$ python -q
>>> import numpy as np
>>> import numpy.linalg as la
>>> np.set_printoptions(suppress=True, linewidth=120)
>>> data = np.load("x.npy")
>>> print(data)
[[ 0 -1  2 -1  1 -1 -1  2  2]
 [-1  0 -1  2 -1  1 -1 -1  2]
 [ 2 -1  0 -1  2 -1  1 -1 -1]
 [-1  2 -1  0 -1  2 -1  1 -1]
 [ 1 -1  2 -1  0 -1  2 -1  1]
 [-1  1 -1  2 -1  0 -1  2 -1]
 [-1 -1  1 -1  2 -1  0 -1  2]
 [ 2 -1 -1  1 -1  2 -1  0 -1]
 [ 2  2 -1 -1  1 -1  2 -1  0]]
>>> rng = np.random.default_rng(448496)
>>> z = rng.permutation(9)
>>> M2 = data[:, z] * rng.choice([-1, 1], 9)
>>> print(M2)
[[ 2  2  1 -1  0  1  1  2  1]
 [ 2 -1 -1  2 -1  0 -1 -1  1]
 [-1 -1  2 -1  2  1  1  0 -1]
 [-1  1 -1  0 -1 -2 -2 -1  1]
 [ 1 -1  0 -1  1  1  1  2 -2]
 [-1  2 -1  2 -1 -1  0 -1  1]
 [ 2 -1  2 -1 -1  1  1  1  0]
 [-1  0 -1  1  2  1 -2 -1  1]
 [ 0 -1  1 -1  2 -2  1 -1 -2]]
>>> U, _, Vh = la.svd(data.T @ M2)
>>> print(np.round(la.lstsq(data, M2)[0], 3) + 0)
[[ 0.  0.  0.  0.  1.  0.  0.  0.  0.]
 [ 0.  0.  0.  0.  0. -1.  0.  0.  0.]
 [ 0.  0.  0.  0.  0.  0.  0.  1.  0.]
 [ 0.  0.  0.  1.  0.  0.  0.  0.  0.]
 [ 0.  0.  1.  0.  0.  0.  0.  0.  0.]
 [ 0.  0.  0.  0.  0.  0. -1.  0.  0.]
 [ 0.  0.  0.  0.  0.  0.  0.  0. -1.]
 [ 0.  1.  0.  0.  0.  0.  0.  0.  0.]
 [ 1.  0.  0.  0.  0.  0.  0.  0.  0.]]
>>> vals, vecs = la.eigh(data)
>>> vec = np.array([5, 6, 6, 1, 5, 1, -1, 8, 3])
>>> print(vec @ data @ vec)
74
>>> print(np.abs(data).sum(axis=1).max(), np.round(np.abs(vals).max(), 3))
11 7.691
